$ python -q
>>> import numpy as np
>>> import numpy.linalg as la
>>> np.set_printoptions(precision=2, suppress=True, linewidth=200, sign=" ")
>>> J = np.array([[3.0, 2.0, 1.0, -1.0],
...     [2.0, 3.0, -5.0, -3.0],
...     [0.0, 0.0, 3.0, 0.0],
...     [0.0, 0.0, -3.0, 1.0]])
>>> vec = np.array([0, 0, 0, 1])
>>> rhs = J @ vec
>>> beta, lr = np.zeros(4), 1 / la.norm(J, 2) ** 2
>>> for i in range(200):
...     beta -= lr * J.T @ (J @ beta - rhs)
...     if i % 50 == 0: print(i, round(la.norm(J @ beta - rhs), 2))
... 
0 1.61
50 0.15
100 0.09
150 0.08
>>> print(round(la.cond(J), 2))
28.0
>>> print(beta)
[ 0.13 -0.22 -0.02  0.9 ]
>>> F = np.loadtxt("sample8.csv", delimiter=",")
>>> print(F)
[[-0.59 -2.69 -1.19]
 [ 1.77  0.65 -2.34]
 [ 2.35 -1.16  1.45]]
>>> print(F @ F)
[[-7.21  1.22  5.25]
 [-5.39 -1.61 -7.03]
 [-0.01 -8.77  2.02]]
>>> print(np.allclose(F @ F.T, F.T @ F))
True
>>> la.determinant(F)
Traceback (most recent call last):
  File "<python-input-14>", line 1, in <module>
    la.determinant(F)
    ^^^^^^^^^^^^^^
AttributeError: module 'numpy.linalg' has no attribute 'determinant'
>>> print(la.matrix_power(F, 2))
[[-7.21  1.22  5.25]
 [-5.39 -1.61 -7.03]
 [-0.01 -8.77  2.02]]
>>> print(round(np.abs(la.eigvals(F)).max(), 2))
3.0
>>> print(round(np.trace(F), 2))
1.52
>>> assert F == F.T
Traceback (most recent call last):
  File "<python-input-18>", line 1, in <module>
    assert F == F.T
           ^^^^^^^^
ValueError: The truth value of an array with more than one element is ambiguous. Use a.any() or a.all()
>>> print((F - F.T) / 2)
[[ 0.   -2.23 -1.77]
 [ 2.23  0.   -0.59]
 [ 1.77  0.59  0.  ]]
>>> print(np.allclose(F, F.T))
False
>>> Q, R = la.qr(F)
>>> print(np.allclose(R.T @ R, F.T @ F))
True
>>> print(round(np.trace(Q @ Q.T), 2))
3.0
>>> print(np.abs(np.diag(R)))
[ 3.  3.  3.]
>>> print(Q @ R)
[[-0.59 -2.69 -1.19]
 [ 1.77  0.65 -2.34]
 [ 2.35 -1.16  1.45]]
>>> print(Q)
[[-0.2  -0.9  -0.4 ]
 [ 0.59  0.22 -0.78]
 [ 0.78 -0.39  0.48]]
>>> K = np.load("mat.npy")
>>> print(K)
[[ 2  0  0  0  0  0]
 [-1 -4  0  0  0  0]
 [ 1 -3  0  0  0  0]
 [ 0  0  2  0  0  0]
 [ 0  0 -1 -4  0  0]
 [ 0  0  1 -3  0  0]
 [ 0  0  0  0  2  0]
 [ 0  0  0  0 -1 -4]
 [ 0  0  0  0  1 -3]]
>>> M2 = K / la.norm(K, axis=1)
Traceback (most recent call last):
  File "<python-input-29>", line 1, in <module>
    M2 = K / la.norm(K, axis=1)
         ~~^~~~~~~~~~~~~~~~~~~~
ValueError: operands could not be broadcast together with shapes (9,6) (9,) 
>>> M2 = K / la.norm(K, axis=1, keepdims=True)
>>> C2 = M2 @ M2.T
>>> print(C2[1])
[-0.24  1.    0.84  0.    0.    0.    0.    0.    0.  ]
>>> print((C2 - 2 * np.eye(9)).round(6).argmax(axis=1))
[ 2  2  1  5  5  4  8  8  7]
>>> print(np.degrees(np.arccos(np.clip(C2[1, 6], -1, 1))))
90.0
>>> W0 = np.loadtxt("block16.csv", delimiter=",")
>>> print(W0)
[[-1.  1. -2.]
 [ 0.  2. -2.]
 [ 0.  0. -3.]]
>>> vec = np.array([-4, 5, -1])
>>> rhs = W0 @ vec
>>> print(rhs)
[ 11.  12.   3.]
>>> print(la.solve(W0.T, W0[0]))
[ 1.  0.  0.]
>>> rng = np.random.default_rng(190848)
>>> M2 = W0 + rng.integers(-2, 3, (3, 1)) @ rng.integers(-2, 3, (1, 3))
>>> print(M2)
[[-5.  1. -6.]
 [-4.  2. -6.]
 [ 0.  0. -3.]]
>>> print(np.abs(M2 - W0).sum(axis=1))
[ 8.  8.  0.]
>>> print(np.round(la.svd(M2 - W0, compute_uv=False), 2) + 0)
[ 8.  0.  0.]
>>> print(M2 - W0)
[[-4.  0. -4.]
 [-4.  0. -4.]
 [ 0.  0.  0.]]
>>> print(la.matrix_rank(M2))
3
>>> la.rank(M2)
Traceback (most recent call last):
  File "<python-input-48>", line 1, in <module>
    la.rank(M2)
    ^^^^^^^
AttributeError: module 'numpy.linalg' has no attribute 'rank'
>>> print(round(float(la.norm(M2)), 2))
11.27
>>> print(M2.mean(axis=0))
[-3.  1. -5.]
>>> print(np.count_nonzero(M2))
7
>>> print(np.unravel_index(np.abs(M2).argmax(), M2.shape))
(np.int64(0), np.int64(2))
>>> f = np.array([2, 1, 1])
>>> print(np.array([np.convolve(row, f, "same") for row in W0]))
[[ 1. -4. -1.]
 [ 4. -2.  0.]
 [ 0. -6. -3.]]
>>> print(np.polyval(f, W0[2]))
[  1.   1.  16.]
>>> print(np.cross(W0[2, :3], W0[0, :3]))
[ 3.  3.  0.]
>>> print(np.correlate(W0[2], W0[0], "full"))
[ 0.  0.  6. -3.  3.]
>>> print(np.convolve(W0[2], f))
[ 0.  0. -6. -3. -3.]
>>> print(np.sort(la.eigvals(W0)))
[-3. -1.  2.]
>>> print(W0 @ W0)
[[ 1.  1.  6.]
 [ 0.  4.  2.]
 [ 0.  0.  9.]]
>>> data = np.load("m.npy")
>>> print(data)
[[ 1 -1  1]
 [ 1  0  0]
 [ 1  1  1]
 [ 1  2  4]]
>>> Q, vecs = la.qr(data[:, :2])[0], la.qr(data[:, 2:])[0]
>>> sv = la.svd(Q.T @ vecs, compute_uv=False)
>>> print(sv)
[ 0.88]
>>> print((sv > 0.9).sum())
0
>>> print(round(la.norm(Q @ Q.T - vecs @ vecs.T, 2), 2))
1.0
>>> print(np.degrees(np.arccos(sv.clip(0, 1))))
[ 28.13]
>>> P = data @ la.solve(data.T @ data, data.T)
>>> print(np.diag(P))
[ 0.95  0.55  0.55  0.95]
>>> print(np.trace(P))
3.0
>>> print(np.round(P @ data[:, 2], 2) + 0)
[ 1.  0.  1.  4.]
>>> print(la.matrix_rank(np.eye(4) - P))
1
>>> X = np.loadtxt("run2.csv", delimiter=",")
>>> print(X)
[[-0.25  0.82 -0.52]
 [ 0.38 -0.41 -0.83]
 [-0.89 -0.41 -0.21]]
>>> # keeps lengths
>>> Q = X.astype(float).copy()
>>> for j in range(3):
...     Q[:, j] -= Q[:, :j] @ (Q[:, :j].T @ Q[:, j])
...     Q[:, j] /= la.norm(Q[:, j])
... 
>>> print(np.round(Q.T @ Q, 2) + 0)
[[ 1.  0.  0.]
 [ 0.  1.  0.]
 [ 0.  0.  1.]]
>>> print(np.round(Q.T @ X, 2) + 0)
[[ 1.  0.  0.]
 [ 0.  1.  0.]
 [ 0.  0.  1.]]
>>> E = np.loadtxt("dump.csv", delimiter=",")
>>> print(E)
[[-0.55  0.56  0.32  0.2 ]
 [ 0.36  0.18 -0.9   0.22]
 [ 0.9  -0.9   0.79 -1.  ]
 [ 0.73 -0.13 -0.96 -0.37]
 [ 0.01  0.53  0.25 -0.98]
 [ 0.04 -0.62  0.99 -0.99]
 [ 0.32  0.24 -0.87 -0.03]
 [-0.11  0.26  0.13 -0.52]
 [ 0.84 -0.66  0.1  -1.  ]
 [ 0.3  -0.15 -0.59  0.23]
 [ 0.    0.02 -0.79  0.94]
 [-0.66 -0.32  0.25  1.  ]
 [-0.52  0.32  0.15  0.85]
 [-0.85  0.84  0.27  0.87]
 [ 0.76 -0.97 -0.05  0.97]
 [-0.17 -0.49 -0.97  1.  ]
 [-0.72  0.52  0.44  0.89]
 [-0.22  0.04  0.85 -0.86]
 [-0.72  0.96 -0.55 -0.75]
 [-0.56  0.49  0.97 -0.98]
 [ 0.06 -0.24  0.97 -1.  ]
 [-0.3   0.56  0.63 -0.95]
 [-0.86  0.73  0.52  0.96]
 [-0.69  0.54  0.92 -0.67]
 [-0.03 -0.03  0.47 -0.56]
 [-0.3   0.74  0.65 -0.99]
 [-0.81  0.86  0.64 -0.28]]
>>> M2 = np.c_[E[:, :1] @ np.array([[-1]]), np.array([1, -2, -2, 2, -1, -1, -2, 3, 0, -2, -3, 0, -3, 3, -3, 0, -2, -3, -3, -2, -2, 2, 1, 0, -1, -3, 0])]
>>> print(M2)
[[ 0.55  1.  ]
 [-0.36 -2.  ]
 [-0.9  -2.  ]
 [-0.73  2.  ]
 [-0.01 -1.  ]
 [-0.04 -1.  ]
 [-0.32 -2.  ]
 [ 0.11  3.  ]
 [-0.84  0.  ]
 [-0.3  -2.  ]
 [ 0.   -3.  ]
 [ 0.66  0.  ]
 [ 0.52 -3.  ]
 [ 0.85  3.  ]
 [-0.76 -3.  ]
 [ 0.17  0.  ]
 [ 0.72 -2.  ]
 [ 0.22 -3.  ]
 [ 0.72 -3.  ]
 [ 0.56 -2.  ]
 [-0.06 -2.  ]
 [ 0.3   2.  ]
 [ 0.86  1.  ]
 [ 0.69  0.  ]
 [ 0.03 -1.  ]
 [ 0.3  -3.  ]
 [ 0.81  0.  ]]
>>> print(np.round(la.lstsq(E, M2[:, 0])[0], 2) + 0)
[-1.  0.  0.  0.]
>>> print(la.norm(la.qr(E)[0].T @ M2, axis=0) ** 2 / ((M2 ** 2).sum(axis=0) + 1e-12))
[ 1.    0.02]
>>> print(np.round(la.norm(M2 - E @ la.lstsq(E, M2)[0], axis=0), 2) + 0)
[  0.    10.53]
>>> print(la.matrix_rank(np.c_[E, M2]))
5
>>> P = E @ la.solve(E.T @ E, E.T)
>>> print(la.matrix_rank(np.eye(27) - P))
23
>>> print(np.diag(P))
[ 0.05  0.12  0.24  0.16  0.11  0.24  0.12  0.02  0.13  0.03  0.07  0.29  0.08  0.17  0.27  0.36  0.14  0.08  0.41  0.12  0.11  0.09  0.21  0.11  0.03  0.14  0.11]
>>> print(P @ E[:, 2])
[ 0.32 -0.9   0.79 -0.96  0.25  0.99 -0.87  0.13  0.1  -0.59 -0.79  0.25  0.15  0.27 -0.05 -0.97  0.44  0.85 -0.55  0.97  0.97  0.63  0.52  0.92  0.47  0.65  0.64]
>>> print(np.allclose(P @ P, P))
True
>>> arr = np.loadtxt("test15.csv", delimiter=",")
>>> print(arr)
[[ 7. -1. -6.  2. -3.]
 [-5. -2. -6.  0.  5.]
 [-6.  0.  5. -6. -1.]
 [ 4. -4. -6.  1. -5.]
 [-5. -2. -6.  0.  5.]]
>>> rk = la.matrix_rank(arr)
>>> print(rk)
4
>>> N = la.svd(arr)[2][rk:].T
>>> print(N.shape)
(5, 1)
>>> print(N @ N.T)
[[ 0.18 -0.28  0.11 -0.12  0.21]
 [-0.28  0.43 -0.18  0.19 -0.32]
 [ 0.11 -0.18  0.07 -0.08  0.13]
 [-0.12  0.19 -0.08  0.08 -0.14]
 [ 0.21 -0.32  0.13 -0.14  0.24]]
>>> print(la.matrix_rank(arr.T @ arr), la.matrix_rank(arr @ arr.T))
4 4
>>> print([int(la.matrix_rank(arr[:i])) for i in range(1, len(arr) + 1)])
[1, 2, 3, 4, 4]
